In [1]: import numpy as np

In [2]: import numpy.linalg as la

In [3]: np.set_printoptions(precision=3, suppress=True, linewidth=100)

In [4]: K = np.load("run12.npy")

In [5]: K
Out[5]: 
array([[-0.729,  0.173,  0.134,  1.355,  1.296,  1.716, -0.802,  0.029, -0.535, -0.612, -0.631,
         0.474,  0.183],
       [-0.663, -0.504, -0.462, -0.273, -0.465,  0.611,  0.603, -1.376, -1.922,  0.172,  0.774,
        -0.828,  0.405],
       [ 0.   , -0.49 , -1.07 , -0.345, -1.672,  1.282, -0.853, -0.363,  0.912,  0.326, -1.101,
        -0.11 ,  0.187],
       [ 0.663,  0.831, -1.113, -0.513,  0.831,  0.25 , -0.483,  0.215, -0.291, -0.094, -0.188,
        -1.569, -1.657],
       [-0.265,  0.256,  1.356, -0.56 , -0.93 ,  0.05 , -1.703, -0.338, -0.394, -0.734,  0.873,
         0.409, -1.097],
       [ 0.332,  0.293, -0.167,  0.532, -0.484, -1.111, -1.103,  0.744, -1.666,  1.017, -1.103,
         0.154,  0.449],
       [ 1.194,  0.236,  0.7  ,  1.557, -0.183, -0.285,  0.126, -1.891,  0.395,  0.463, -0.395,
        -0.321, -0.52 ],
       [ 1.326,  1.089, -0.635, -0.352,  0.035, -0.119, -0.52 , -0.501, -0.098, -1.482,  0.361,
         0.143,  1.623],
       [ 1.127, -1.62 , -0.716,  1.215, -0.505,  0.081, -0.003,  0.931, -0.344, -0.798,  0.966,
         0.153, -0.525],
       [-1.326,  0.219, -1.681,  0.616,  0.133, -1.269, -0.483, -0.856,  0.399, -0.278,  0.397,
         0.868, -0.497],
       [ 1.061, -0.208, -0.422, -1.029,  0.612,  0.533,  0.309, -0.551, -0.58 ,  0.693, -0.144,
         2.048, -0.712],
       [-0.265,  0.665,  0.087,  0.117, -1.006, -0.118,  1.423,  0.184, -0.626, -1.532, -1.343,
         0.409, -0.819],
       [ 0.   , -1.798,  0.314, -0.796,  0.91 , -0.855, -0.523, -0.704, -0.037, -0.977, -1.255,
        -0.407,  0.111]])

In [6]: print(round(float(la.norm(K) ** 2 / la.norm(K, 2) ** 2), 3))
13.0

In [7]: round(la.norm(K[3] - K[2]), 3)
Out[7]: np.float64(4.243)

In [8]: print(round(float(la.norm(K, "nuc")), 3))
39.0

In [9]: np.round(K[3] @ K[2], 3)
Out[9]: np.float64(-0.0)

In [10]: round(la.norm(K, 2), 3)
Out[10]: np.float64(3.0)

In [11]: J = np.loadtxt("mat.csv", delimiter=",")

In [12]: J
Out[12]: 
array([[ 1.3,  0. , -1. , -0.2, -0.6, -1.3,  0.1,  0.9, -1.1],
       [-1.1, -2. , -0.3,  0.6, -0.6,  1.1,  0.7, -0.7, -0.8],
       [ 1.7, -0.5, -0.1, -0.2, -0.5,  1. , -1.2, -1.2,  1. ],
       [-2. ,  0.1, -0.2,  0.3,  0.4, -1. ,  1. ,  0.2,  0.7],
       [-0.3, -2. ,  0.8,  0.2,  0.4, -0.1, -0.9,  0.5,  0.8],
       [ 0.8,  0.1, -0.4, -0.7, -1. ,  0.7, -0.5, -1.2, -0.6],
       [ 0.7, -0.1, -0.2, -0.1, -1.8, -0.4,  1.1, -0.4, -0.4],
       [-1.2,  0.6,  1.9, -0.9,  0. ,  0.7,  0.3, -0.6, -0.2],
       [ 0. ,  0.5,  0. , -0.7, -1.1,  0.8, -1. ,  0.4, -1.2],
       [-1.1, -1.6, -0.2, -0.9, -0.9,  0.3,  0.2, -0.4,  0. ],
       [ 1.3, -1.9,  2.3,  0.2,  0.3, -1.7,  0.3,  1.9, -0.4],
       [-1.7, -1.1,  0.5, -1.1,  1.3,  1.5,  0.5, -0.8,  1.1],
       [-0.2,  0.4, -0.3, -1.9, -0.7, -0.2,  0.2,  0.4,  0.4],
       [ 0. , -1.4,  0.3,  1.4,  1.5,  0.5, -1.6,  1.2, -0.6],
       [ 0.6,  0.8,  0. ,  0.4,  0.1, -0.2,  1.3, -0.1,  0.1],
       [ 0.5, -1.3,  0.4,  0.4,  0.9, -0.1, -0.8, -0.6, -0.9],
       [-1.5,  0.9,  0.1,  1.9, -1.3, -1.1,  1. ,  0.5,  2.5],
       [-0.7, -0.6,  0.3,  0.1, -1.6,  2.9,  1.4, -0.1,  1. ],
       [ 0.4,  0.2, -0.9,  1.4, -0.1,  2.3,  2. ,  0.4, -0.9],
       [-0.6, -1.3,  1.6, -0.6,  0.4,  1. ,  0.6,  2.3,  1.6],
       [-0.3,  1.8,  0.3, -1.3,  0.8, -1.3,  1.8, -0.3, -1.2],
       [-0.9, -0.3,  0.7, -0.6,  0.6,  0.2,  0.8, -0.9, -0.6],
       [ 0.9, -1.3,  1.2,  1.5, -0.5, -0.1, -1.1,  1.2,  0. ],
       [-0.5,  0.8,  0.2, -0.5,  1.2, -2.3,  1.3, -0.2,  0.1],
       [-0.8,  0.9, -0.8, -1. ,  1.4,  0.7,  0.9,  1.3,  0. ],
       [-0.3,  0.1, -0.2, -1.1,  1.8, -1.2, -0.2,  0.5,  1.8],
       [-0.5, -0.3, -0.5,  0.4,  1.7, -0.4, -0.7,  0.2,  0.9],
       [ 5. ,  4. ,  7.5, -3. , -5. , -3.5,  2. , -1.5, -4.5],
       [-1.7,  1.4, -0.6, -0.3, -0.7,  0.3, -0.3, -0.8, -0.4],
       [ 1.4, -1.2, -1.3,  1.5,  1.5, -0.3,  0.2,  0.8,  1.8],
       [ 0.2, -0.2,  0.3,  1. ,  0.7, -0.5,  1.3, -0.1,  0.4],
       [ 0. , -1.3,  0.1,  0.1,  1.1, -0.8, -0.3,  1.2, -0.1],
       [-2. , -0.3, -0.1, -1.2,  0.1, -0.6, -1.3, -0.4, -0.4],
       [ 0.6, -0.9,  1.6,  0.4,  1.3,  1.8, -0.2, -0.9, -1. ],
       [ 0. ,  0.1,  0.6, -1. ,  1.6, -0.7,  0.9, -1.6,  1. ],
       [-0.7,  1.2,  0.8,  1.7,  1.3, -0.1, -2.4,  0.8, -0.3],
       [ 0.3,  1.6, -0.1,  0.1, -0.1, -0.9, -0.2, -0.4,  0.1]])

In [13]: hat = J @ la.solve(J.T @ J, J.T)

In [14]: np.allclose(hat @ hat, hat)
Out[14]: True

In [15]: round(float(np.trace(hat)), 3)
Out[15]: 9.0

In [16]: print(np.round(hat @ J[:, 4], 3) + 0)
[-0.6 -0.6 -0.5  0.4  0.4 -1.  -1.8  0.  -1.1 -0.9  0.3  1.3 -0.7  1.5  0.1  0.9 -1.3 -1.6 -0.1
  0.4  0.8  0.6 -0.5  1.2  1.4  1.8  1.7 -5.  -0.7  1.5  0.7  1.1  0.1  1.3  1.6  1.3 -0.1]
